$ python -q
>>> import numpy as np
>>> from numpy import linalg as LA
>>> np.set_printoptions(precision=2, suppress=True, linewidth=140)
>>> tidy = lambda a: np.round(a, 2) + 0
>>> m1 = np.load("m.npy")
>>> tidy(m1)
array([[-0.09, -0.51,  0.1 , -0.26, -0.58, -0.17, -0.24,  0.4 ,  0.26],
       [ 0.03, -0.12, -0.36,  0.4 ,  0.08,  0.14,  0.35,  0.38,  0.35],
       [-0.24,  0.49,  0.17, -0.08, -0.39, -0.47,  0.21, -0.25,  0.15],
       [-0.49, -0.26, -0.11, -0.11,  0.39, -0.02, -0.33, -0.42,  0.47],
       [ 0.55,  0.09, -0.3 , -0.04, -0.25,  0.17, -0.52, -0.31,  0.02],
       [-0.12, -0.32, -0.66,  0.01, -0.14, -0.39,  0.2 , -0.24, -0.41],
       [-0.43,  0.12,  0.03,  0.27,  0.06, -0.04, -0.51,  0.34, -0.51],
       [-0.18,  0.25, -0.19,  0.6 , -0.36,  0.1 , -0.17, -0.09,  0.29],
       [-0.4 ,  0.14, -0.21, -0.39, -0.29,  0.7 ,  0.18, -0.04, -0.13],
       [-0.03, -0.46,  0.46,  0.42, -0.23,  0.23,  0.16, -0.43, -0.21]])
>>> # columns are unit length and at right angles
>>> other = np.c_[m1[:, :5] @ np.array([[-3, -2, 2, 1, 1],
...     [2, -1, 3, -3, -3],
...     [1, 1, 0, -2, 1],
...     [-2, -3, -2, 3, 0],
...     [2, -1, -2, 3, 3]]), np.array([2, 4, 2, 2, 2, 5, 4, 5, 5, 5])]
>>> tidy(other)
array([[-1.29,  2.14, -0.02, -1.3 , -0.23,  2.  ],
       [-1.33, -1.59, -1.25,  2.54,  0.26,  4.  ],
       [ 1.26,  0.79,  1.89, -3.44, -2.69,  2.  ],
       [ 1.82,  1.05, -2.32,  1.36,  1.33,  2.  ],
       [-2.19, -1.13,  1.97, -0.01, -0.8 ,  2.  ],
       [-1.24,  0.01, -0.95,  1.78, -0.24,  5.  ],
       [ 1.14, -0.12, -1.16,  0.15, -0.58,  4.  ],
       [-1.05, -1.5 , -0.08,  0.14, -2.21,  5.  ],
       [ 1.47,  1.9 ,  1.  , -2.44, -1.91,  5.  ],
       [-1.66, -0.04, -1.83,  1.02,  1.14,  5.  ]])
>>> tidy(LA.norm(other - m1 @ LA.lstsq(m1, other)[0], axis=0))
array([0.  , 0.  , 0.  , 0.  , 0.  , 3.44])
>>> print(tidy(LA.norm(LA.qr(m1)[0].T @ other, axis=0) ** 2 / ((other ** 2).sum(axis=0) + 1e-12)))
[1.   1.   1.   1.   1.   0.92]
>>> print(LA.matrix_rank(np.c_[m1, other]))
10
>>> print(LA.matrix_rank(other))
6
>>> t3 = np.stack([m1, -2 * m1, m1[::-1]])
>>> (t3 @ m1.T).shape
(3, 10, 10)
>>> tidy(np.einsum("bij,cij->bc", t3, t3))
array([[  9.  , -18.  ,   0.36],
       [-18.  ,  36.  ,  -0.71],
       [  0.36,  -0.71,   9.  ]])
>>> t3.shape
(3, 10, 9)
>>> LA.matrix_rank(t3.reshape(3, -1))
np.int64(2)
>>> q, R = LA.qr(m1)
>>> tidy(abs(R[0, 0])), tidy(LA.norm(m1[:, 0]))
(np.float64(1.0), np.float64(1.0))
>>> print(tidy(R))
[[1. 0. 0. 0. 0. 0. 0. 0. 0.]
 [0. 1. 0. 0. 0. 0. 0. 0. 0.]
 [0. 0. 1. 0. 0. 0. 0. 0. 0.]
 [0. 0. 0. 1. 0. 0. 0. 0. 0.]
 [0. 0. 0. 0. 1. 0. 0. 0. 0.]
 [0. 0. 0. 0. 0. 1. 0. 0. 0.]
 [0. 0. 0. 0. 0. 0. 1. 0. 0.]
 [0. 0. 0. 0. 0. 0. 0. 1. 0.]
 [0. 0. 0. 0. 0. 0. 0. 0. 1.]]
>>> np.allclose(R.T @ R, m1.T @ m1)
True
>>> np.trace(q @ q.T)
np.float64(9.0)
>>> tidy(q.T @ q)
array([[1., 0., 0., 0., 0., 0., 0., 0., 0.],
       [0., 1., 0., 0., 0., 0., 0., 0., 0.],
       [0., 0., 1., 0., 0., 0., 0., 0., 0.],
       [0., 0., 0., 1., 0., 0., 0., 0., 0.],
       [0., 0., 0., 0., 1., 0., 0., 0., 0.],
       [0., 0., 0., 0., 0., 1., 0., 0., 0.],
       [0., 0., 0., 0., 0., 0., 1., 0., 0.],
       [0., 0., 0., 0., 0., 0., 0., 1., 0.],
       [0., 0., 0., 0., 0., 0., 0., 0., 1.]])
>>> tidy(np.abs(np.diag(R)))
array([1., 1., 1., 1., 1., 1., 1., 1., 1.])
>>> print(LA.matrix_rank(m1))
9
>>> m1[:, 9]
Traceback (most recent call last):
  File "<python-input-26>", line 1, in <module>
    m1[:, 9]
    ~~^^^^^^
IndexError: index 9 is out of bounds for axis 1 with size 9
>>> tidy(m1.sum(axis=0))
array([-1.4 , -0.57, -1.08,  0.83, -1.71,  0.26, -0.65, -0.64,  0.27])
>>> np.unravel_index(np.abs(m1).argmax(), m1.shape)
(np.int64(8), np.int64(5))
>>> np.count_nonzero(m1)
np.int64(90)
>>> def softmax(z):
...     e = np.exp(z - z.max(axis=-1, keepdims=True))
...     return e / e.sum(axis=-1, keepdims=True)
... 
>>> tidy(softmax(m1).sum(axis=1))
array([1., 1., 1., 1., 1., 1., 1., 1., 1., 1.])
>>> print(tidy(softmax(m1[0] + 5)))
[0.11 0.07 0.13 0.09 0.07 0.1  0.09 0.18 0.16]
>>> tidy(softmax(m1[0]))
array([0.11, 0.07, 0.13, 0.09, 0.07, 0.1 , 0.09, 0.18, 0.16])
>>> S = m1 @ m1.T / np.sqrt(9)
>>> softmax(S).round(6).argmax(axis=1)
array([0, 1, 2, 3, 4, 5, 6, 7, 8, 9])
>>> tidy(softmax(S))
array([[0.13, 0.1 , 0.1 , 0.1 , 0.1 , 0.1 , 0.1 , 0.1 , 0.1 , 0.1 ],
       [0.1 , 0.13, 0.09, 0.1 , 0.09, 0.1 , 0.09, 0.11, 0.1 , 0.1 ],
       [0.1 , 0.09, 0.13, 0.1 , 0.09, 0.1 , 0.09, 0.11, 0.1 , 0.1 ],
       [0.1 , 0.09, 0.09, 0.13, 0.1 , 0.1 , 0.1 , 0.1 , 0.1 , 0.1 ],
       [0.1 , 0.09, 0.09, 0.1 , 0.13, 0.1 , 0.09, 0.1 , 0.1 , 0.1 ],
       [0.1 , 0.1 , 0.1 , 0.1 , 0.1 , 0.13, 0.1 , 0.09, 0.1 , 0.1 ],
       [0.1 , 0.09, 0.09, 0.1 , 0.09, 0.1 , 0.13, 0.1 , 0.1 , 0.1 ],
       [0.09, 0.1 , 0.1 , 0.1 , 0.1 , 0.09, 0.1 , 0.12, 0.1 , 0.1 ],
       [0.1 , 0.1 , 0.1 , 0.1 , 0.1 , 0.1 , 0.1 , 0.1 , 0.13, 0.1 ],
       [0.1 , 0.09, 0.09, 0.1 , 0.09, 0.1 , 0.1 , 0.1 , 0.1 , 0.13]])
>>> tidy(softmax(S)[0] @ m1)
array([-0.14, -0.07, -0.1 ,  0.07, -0.19,  0.02, -0.07, -0.05,  0.04])
>>> A = np.load("dump.npy")
>>> A
array([[-2, -1,  0],
       [ 1,  2,  3],
       [ 4,  5,  6],
       [ 7,  8,  9],
       [10, 11, 12],
       [13, 14, 15],
       [16, 17, 18],
       [19, 20, 21],
       [22, 23, 24],
       [25, 26, 27]])
>>> # null space of dimension 1
>>> idx = A[:, 0] > np.median(A[:, 0])
>>> f = A[idx].mean(axis=0) - A[~idx].mean(axis=0)
>>> idx.astype(int)
array([0, 0, 0, 0, 0, 1, 1, 1, 1, 1])
>>> np.argsort(-np.abs(f).round(6), kind="stable")
array([0, 1, 2])
>>> ((A - A.mean(axis=0)) @ f > 0).astype(int)
array([0, 0, 0, 0, 0, 1, 1, 1, 1, 1])
